$ python -q
>>> import numpy as np
>>> import numpy.linalg as la
>>> np.set_printoptions(precision=1, suppress=True, linewidth=100)
>>> X = np.array([[-0.9, -1.8, 0.6],
...     [-0.9, -0.1, -0.9],
...     [1.5, 0.3, 0.6],
...     [0.8, -0.3, -2.1],
...     [-0.5, -0.1, -0.1],
...     [1.7, -1.7, 0.5],
...     [0.2, -0.9, 0.8],
...     [-1.3, 0.0, 1.3],
...     [0.8, 0.0, -1.2],
...     [1.3, -0.9, -0.3],
...     [-0.8, -1.3, 0.8],
...     [-2.6, -1.8, -0.6],
...     [-0.5, 1.8, 1.7],
...     [0.8, -1.2, 0.6],
...     [-1.2, 0.7, -0.7],
...     [0.7, -0.5, -0.5],
...     [2.1, -1.9, -1.8],
...     [-0.2, 0.6, -1.2],
...     [-0.1, -1.0, 0.7],
...     [1.2, -0.5, -0.3],
...     [-0.6, 1.0, -1.1]])
>>> rng = np.random.default_rng(7494)
>>> X[:, 2] = 2 * X[:, 1] + 0.3 * rng.normal(size=21)
>>> print(X.round(1) + 0)
[[-0.9 -1.8 -3.3]
 [-0.9 -0.1  0. ]
 [ 1.5  0.3  0.6]
 [ 0.8 -0.3 -0.6]
 [-0.5 -0.1 -0.4]
 [ 1.7 -1.7 -3.1]
 [ 0.2 -0.9 -1.4]
 [-1.3  0.   0. ]
 [ 0.8  0.   0.1]
 [ 1.3 -0.9 -1.7]
 [-0.8 -1.3 -2.5]
 [-2.6 -1.8 -3.6]
 [-0.5  1.8  3.5]
 [ 0.8 -1.2 -2.5]
 [-1.2  0.7  1.1]
 [ 0.7 -0.5 -0.7]
 [ 2.1 -1.9 -4. ]
 [-0.2  0.6  1.1]
 [-0.1 -1.  -2.1]
 [ 1.2 -0.5 -1.3]
 [-0.6  1.   2.2]]
>>> d = la.norm(X[:, None] - X[None], axis=-1)
>>> d.shape
(21, 21)
>>> la.norm(X, axis=1)
array([3.9, 0.9, 1.7, 1. , 0.6, 3.9, 1.6, 1.3, 0.8, 2.4, 2.9, 4.8, 4. , 2.9, 1.8, 1.1, 4.9, 1.3,
       2.3, 1.8, 2.5])
>>> d[1]
array([3.7, 0. , 2.5, 1.8, 0.6, 4.3, 1.9, 0.4, 1.7, 2.9, 2.8, 4.4, 4. , 3.2, 1.4, 1.8, 5.3, 1.5,
       2.4, 2.5, 2.5])
>>> la.norm(X - X.mean(axis=0), axis=1)
array([2.9, 1.4, 2.2, 0.8, 0.8, 3. , 0.7, 1.7, 1.3, 1.6, 2. , 4.1, 5. , 1.9, 2.6, 0.6, 4. , 2.3,
       1.3, 1.2, 3.5])
>>> P = X @ la.solve(X.T @ X, X.T)
>>> print(np.round(la.eigvalsh(P), 1) + 0)
[0. 0. 0. 0. 0. 0. 0. 0. 0. 0. 0. 0. 0. 0. 0. 0. 0. 0. 1. 1. 1.]
>>> np.round(np.diag(P), 1) + 0
array([0.2, 0.1, 0.1, 0. , 0.1, 0.3, 0.2, 0.1, 0. , 0.1, 0.1, 0.5, 0.1, 0.1, 0.1, 0.1, 0.4, 0. ,
       0.1, 0.2, 0.1])
>>> round(np.trace(P), 1)
np.float64(3.0)
>>> np.round(P @ X[:, 1], 1) + 0
array([-1.8, -0.1,  0.3, -0.3, -0.1, -1.7, -0.9,  0. ,  0. , -0.9, -1.3, -1.8,  1.8, -1.2,  0.7,
       -0.5, -1.9,  0.6, -1. , -0.5,  1. ])
>>> x = np.array([1, 3, 0])
>>> y = X @ x
>>> c, lr = np.zeros(3), 1 / la.norm(X, 2) ** 2
>>> for i in range(25):
...     c -= lr * X.T @ (X @ c - y)
...     if i % 5 == 0: print(i, round(la.norm(X @ c - y), 1))
... 
0 4.8
5 1.7
10 1.2
15 1.1
20 1.1
>>> c
array([1. , 0.7, 1.2])
>>> np.round(la.cond(X), 1)
np.float64(26.0)
>>> E = np.loadtxt("block12.csv", delimiter=",")
>>> E.round(1) + 0
array([[ 0.5, -0.5,  0. ,  0.7],
       [-0.1,  0.4, -0.8,  0.4],
       [-0.7,  0. ,  0.4,  0.6],
       [ 0.4,  0.8,  0.4,  0.2]])
>>> round(la.det(2 * E), 1), np.round(la.det(E), 1)
(np.float64(-16.0), np.float64(-1.0))
>>> round(la.eigvals(E).sum().real, 1)
np.float64(1.5)
>>> f = np.array([2, 0, 0])
>>> r1 = np.array([-2, 5, -1, 2])
>>> J = f[:, None] + r1[None, :]
>>> J
array([[ 0,  7,  1,  4],
       [-2,  5, -1,  2],
       [-2,  5, -1,  2]])
>>> # null space of dimension 2
>>> Uu, sv, Vt = la.svd(J)
>>> vecs = Vt[:(sv > 1e-8).sum()]
>>> x = J[2] + -3 * J[1] + rng.integers(2) * np.eye(4)[2]
>>> x
array([  4., -10.,   2.,  -4.])
>>> round(la.norm(x - vecs.T @ vecs @ x), 1)
np.float64(0.0)
>>> x = np.array([-2, 0, 2])
>>> h = np.maximum(X @ x, 0)
>>> np.round(X * (h > 1e-9)[:, None], 1) + 0
array([[ 0. ,  0. ,  0. ],
       [-0.9, -0.1,  0. ],
       [ 0. ,  0. ,  0. ],
       [ 0. ,  0. ,  0. ],
       [-0.5, -0.1, -0.4],
       [ 0. ,  0. ,  0. ],
       [ 0. ,  0. ,  0. ],
       [-1.3,  0. ,  0. ],
       [ 0. ,  0. ,  0. ],
       [ 0. ,  0. ,  0. ],
       [ 0. ,  0. ,  0. ],
       [ 0. ,  0. ,  0. ],
       [-0.5,  1.8,  3.5],
       [ 0. ,  0. ,  0. ],
       [-1.2,  0.7,  1.1],
       [ 0. ,  0. ,  0. ],
       [ 0. ,  0. ,  0. ],
       [-0.2,  0.6,  1.1],
       [ 0. ,  0. ,  0. ],
       [ 0. ,  0. ,  0. ],
       [-0.6,  1. ,  2.2]])
>>> np.maximum(X @ x, 0) - np.maximum(-X @ x, 0)
array([ -4.8,   1.8,  -1.7,  -2.8,   0.2,  -9.5,  -3.1,   2.6,  -1.3,  -6.1,  -3.3,  -2.1,   8. ,
        -6.6,   4.6,  -2.8, -12.2,   2.7,  -3.9,  -5. ,   5.7])
>>> X.T @ h
array([-18.7,  24.8,  49.3])
>>> h
array([0. , 1.8, 0. , 0. , 0.2, 0. , 0. , 2.6, 0. , 0. , 0. , 0. , 8. , 0. , 4.6, 0. , 0. , 2.7,
       0. , 0. , 5.7])
